$ python3 -q
>>> import numpy as np
>>> from numpy import linalg as LA
>>> np.set_printoptions(precision=1, suppress=True, linewidth=160)
>>> def tidy(a):
...     return np.round(a, 1) + 0
... 
>>> A = np.load("test10.npy")
>>> A
array([[0, 0, 0, 0, 1],
       [1, 0, 0, 0, 0],
       [0, 1, 0, 0, 0],
       [0, 0, 0, 1, 0],
       [0, 0, 1, 0, 0]])
>>> rng = np.random.default_rng(535141)
>>> other = A + rng.integers(-2, 3, (5, 1)) @ rng.integers(-2, 3, (1, 5))
>>> print(other)
[[ 0  0  0  0  1]
 [-3 -2  0  0  2]
 [-4 -1  0  0  2]
 [-4 -2  0  1  2]
 [-2 -1  1  0  1]]
>>> LA.matrix_rank(other - A, tol=1e-8)
np.int64(1)
>>> tidy(LA.norm(A, axis=0))
array([1., 1., 1., 1., 1.])
>>> x = np.array([-9, -5, 8, 7, 3])
>>> h1 = np.maximum(A @ x, 0)
>>> h1
array([3, 0, 0, 7, 8])
>>> np.flatnonzero(h1 > 1e-9)
array([0, 3, 4])
>>> tidy(np.tanh(A @ x))
array([ 1., -1., -1.,  1.,  1.])
>>> W0 = np.load("sample13.npy")
>>> W0
array([[  6, -13,  12,   9,   4,   6],
       [  3,  -2,  -1,   0,   5,  11],
       [  5,  -6,  -4,  13,  -4,   1],
       [ -8,   4, -11,   6,   1,  -1],
       [ -1,  -7,   3,   9,   5,   5],
       [  0,   7,   3, -14,  -3,  -6]])
>>> # rank 4
>>> U, sigma, Vh = LA.svd(W0)
>>> print(np.argmax(sigma[:-1] / (sigma[1:] + 1e-6)) + 1)
4
>>> tidy(sigma)
array([31.3, 20.6, 12.5,  8.4,  0. ,  0. ])
>>> other = U[:, :4] @ np.diag(sigma[:4]) @ Vh[:4]
>>> print(tidy(LA.norm(W0 - other, 2)), tidy(sigma[4]))
0.0 0.0
>>> LA.matrix_rank(other)
np.int64(4)
>>> tidy(LA.norm(W0 - other) / LA.norm(W0))
np.float64(0.0)
>>> tidy(np.abs(W0 - other).max())
np.float64(0.0)
>>> W = np.array([[1, 3], [2, 1], [3, 1], [1, 3], [1, 2], [2, 3]])
>>> coef = np.array([2, 3])
>>> act = np.maximum(W0 @ W + coef, 0)
>>> (act > 0).astype(int)
array([[1, 1],
       [1, 1],
       [0, 1],
       [0, 0],
       [1, 1],
       [0, 0]])
>>> Z = np.array([[3, 2, 2], [2, 0, 0]])
>>> (act @ Z).round(6).argmax(axis=1)
array([0, 0, 0, 0, 0, 0])
>>> np.allclose(W0[:-1].T @ LA.lstsq(W0[:-1].T, W0[-1])[0], W0[-1])
True
>>> tidy(W0 @ LA.pinv(W0) @ W0)
array([[  6., -13.,  12.,   9.,   4.,   6.],
       [  3.,  -2.,  -1.,   0.,   5.,  11.],
       [  5.,  -6.,  -4.,  13.,  -4.,   1.],
       [ -8.,   4., -11.,   6.,   1.,  -1.],
       [ -1.,  -7.,   3.,   9.,   5.,   5.],
       [  0.,   7.,   3., -14.,  -3.,  -6.]])
>>> print(np.unique(W0.round(6), axis=0).shape)
(6, 6)
>>> print(np.abs(np.diag(LA.qr(W0)[1])) > 1e-9)
[ True  True  True  True False False]
>>> feats = np.array([[-2, 0, 0, 0, 0, 0],
...     [0, 2, 0, 0, 0, 0],
...     [-1, 2, -3, 0, 0, 0],
...     [-3, 0, -1, -2, 0, 0],
...     [1, -2, -2, 3, 1, 0],
...     [-3, -3, 0, -2, -1, -2]])
>>> # triangular, det is the product of the diagonal
>>> labels = rng.permutation(6)
>>> print(labels)
[2 5 0 1 3 4]
>>> other = feats[labels][:, labels]
>>> np.diag(other)
array([-3, -2, -2,  2, -2,  1])
>>> tidy(LA.det(other)), tidy(LA.det(feats[labels]))
(np.float64(48.0), np.float64(48.0))
>>> other
array([[-3,  0, -1,  2,  0,  0],
       [ 0, -2, -3, -3, -2, -1],
       [ 0,  0, -2,  0,  0,  0],
       [ 0,  0,  0,  2,  0,  0],
       [-1,  0, -3,  0, -2,  0],
       [-2,  0,  1, -2,  3,  1]])
>>> mat = np.load("block3.npy")
>>> mat
array([[-2., -3.,  0.],
       [-3., -2.,  0.],
       [ 0.,  0., -2.]])
>>> labels = rng.permutation(3)
>>> labels
array([1, 0, 2])
>>> other = mat[labels][:, labels]
>>> print(np.trace(other))
-6.0
>>> labels = rng.permutation(3)
>>> other = mat[:, labels] * rng.choice([-1, 1], 3)
>>> other
array([[ 0., -2., -3.],
       [ 0., -3., -2.],
       [-2.,  0.,  0.]])
>>> U, _, Vh = LA.svd(mat.T @ other)
>>> print(tidy(LA.lstsq(mat, other)[0]))
[[0. 1. 0.]
 [0. 0. 1.]
 [1. 0. 0.]]
>>> tidy(LA.det(mat[::-1]))
np.float64(-10.0)
>>> tidy(LA.eigvals(mat))
array([ 1., -5., -2.])
>>> print(tidy(np.poly(mat)))
[  1.   6.   3. -10.]
>>> np.trace(mat)
np.float64(-6.0)
>>> assert mat == mat.T
Traceback (most recent call last):
  File "<python-input-60>", line 1, in <module>
    assert mat == mat.T
           ^^^^^^^^^^^^
ValueError: The truth value of an array with more than one element is ambiguous. Use a.any() or a.all()
>>> np.allclose(mat @ mat.T, mat.T @ mat)
True
>>> LA.determinant(mat)
Traceback (most recent call last):
  File "<python-input-62>", line 1, in <module>
    LA.determinant(mat)
    ^^^^^^^^^^^^^^
AttributeError: module 'numpy.linalg' has no attribute 'determinant'
>>> data, _ = LA.qr(np.array([[0.5, -0.3, -1.5], [0.1, -1.1, -0.6], [0.7, 1.5, -1.1]]))
>>> tidy(data)
array([[-0.6, -0.5, -0.6],
       [-0.1, -0.7,  0.7],
       [-0.8,  0.5,  0.4]])
>>> # columns are unit length and at right angles
>>> x = np.array([3, 3, -1])
>>> target = data @ x
>>> coef, lr = np.zeros(3), 1 / LA.norm(data, 2) ** 2
>>> for i in range(60):
...     coef -= lr * data.T @ (data @ coef - target)
...     if i % 10 == 0: print(i, round(LA.norm(data @ coef - target), 1))
... 
0 0.0
10 0.0
20 0.0
30 0.0
40 0.0
50 0.0
>>> print(coef)
[ 3.  3. -1.]
>>> x = np.array([0, 2, 1])
>>> print(tidy(np.abs(LA.eigvals(data))))
[1. 1. 1.]
>>> J = np.load("a.npy")
>>> print(J)
[[ 8  0 -5  0 10 -2]
 [ 0 -8  2 -3 -1  6]
 [-5  2  6  0  0  0]
 [ 0 -3  0  2 -9  4]
 [10 -1  0 -9 -6 -3]
 [-2  6  0  4 -3 -2]]
>>> # equal to its transpose
>>> f = np.array([-3, -1, -2])
>>> other = mat + np.outer(f, np.eye(3)[1])
>>> LA.matrix_rank(other - mat)
np.int64(1)
>>> other = np.array([[-1, -3], [0, -3], [0, 1], [-1, 1], [-1, 2], [1, -1]])
>>> print(np.einsum("ij,ij->i", J, J))
[193 114  65 110 227  69]
>>> np.einsum("ik,kj->ij", J, other)
array([[-20,  -7],
       [ 10,  15],
       [  5,  15],
       [ 11, -11],
       [  2, -45],
       [ -1, -12]])
>>> np.einsum("ij->j", J)
array([11, -4,  3, -6, -9,  3])
>>> np.einsum("ik,kj->ji", J, other)
array([[-20,  10,   5,  11,   2,  -1],
       [ -7,  15,  15, -11, -45, -12]])
>>> M = np.load("case4.npy")
>>> print(M)
[[0 1 0 0 0 0 0]
 [1 0 0 0 0 0 1]
 [0 0 0 1 0 0 0]
 [0 0 1 0 1 0 0]
 [0 0 0 1 0 0 0]
 [0 0 0 0 0 0 1]
 [0 1 0 0 0 1 0]]
>>> # rows 2 and 4 are equal
>>> rank = LA.matrix_rank(W0)
>>> rank
np.int64(4)
>>> null = LA.svd(W0)[2][rank:].T
>>> print(LA.matrix_rank(W0.T @ W0), LA.matrix_rank(W0 @ W0.T))
4 4
>>> [int(LA.matrix_rank(W0[:, :j + 1])) for j in range(6)]
[1, 2, 3, 4, 4, 4]
>>> print([int(LA.matrix_rank(np.delete(W0, i, axis=0))) for i in range(6)])
[4, 4, 4, 4, 4, 4]
>>> tidy(W0 @ null)
array([[0., 0.],
       [0., 0.],
       [0., 0.],
       [0., 0.],
       [0., 0.],
       [0., 0.]])
>>> null.shape
(6, 2)
>>> other = M + rng.integers(-2, 3, (7, 6)) @ rng.integers(-2, 3, (6, 7))
>>> other
array([[ -9,   3,  -5,  -3, -10,   6,   1],
       [ -2,   1,   1,   0,  -8,  -6,   5],
       [ -4,   6,  10,  -8,  -8, -11,  -2],
       [ -9,  10,   4,  -3,  -4,   2,  -4],
       [ -3,   3,   3,   3,   6,   3,   7],
       [  3,  -4,   1,  -9,  -4,   2,  -5],
       [-10,  11,   2,   4,   2,  -7,   4]])
>>> tidy(LA.svd(other - M, compute_uv=False))
array([27.2, 20.7, 17. , 11. ,  7.1,  3.2,  0. ])
>>> print(LA.matrix_rank(other - M, tol=1e-8))
6
>>> U, sigma, Vh = LA.svd(M)
>>> evecs = Vh[:(sigma > 1e-8).sum()]
>>> x = M[4] + 3 * M[2] + rng.integers(2) * np.eye(7)[1]
>>> x
array([0., 0., 0., 4., 0., 0., 0.])
>>> tidy(LA.norm(x - evecs.T @ evecs @ x))
np.float64(0.0)
>>> print(tidy(np.diag(evecs.T @ evecs)))
[1.  1.  0.5 1.  0.5 1.  1. ]
>>> x = np.array([7, 5, 3, 7, 5, 4])
>>> LA.norm(feats @ x) <= LA.norm(feats, 2) * LA.norm(x) + 1e-9
np.True_
>>> feats @ x
array([-14,  10,  -6, -38,  17, -63])
>>> feats @ (2 * x)
array([ -28,   20,  -12,  -76,   34, -126])
>>> np.einsum("ij,j->i", feats, x)
array([-14,  10,  -6, -38,  17, -63])
>>> np.sign((feats @ x).round(6))
array([-1,  1, -1, -1,  1, -1])
>>> other = np.array([[-1, 1], [-1, 2]])
>>> Z = np.array([[-1, 5], [9, 8]])
>>> m1 = np.block([[other, np.zeros((2, 2))], [np.zeros((2, 2)), Z]])
>>> m1
array([[-1.,  1.,  0.,  0.],
       [-1.,  2.,  0.,  0.],
       [ 0.,  0., -1.,  5.],
       [ 0.,  0.,  9.,  8.]])
>>> (m1 + m1.T) / 2
array([[-1.,  0.,  0.,  0.],
       [ 0.,  2.,  0.,  0.],
       [ 0.,  0., -1.,  7.],
       [ 0.,  0.,  7.,  8.]])
>>> m1 @ m1
array([[  0.,   1.,   0.,   0.],
       [ -1.,   3.,   0.,   0.],
       [  0.,   0.,  46.,  35.],
       [  0.,   0.,  63., 109.]])
>>> tidy(np.sort(np.abs(LA.eigvals(m1))))
array([ 0.6,  1.6,  4.6, 11.6])
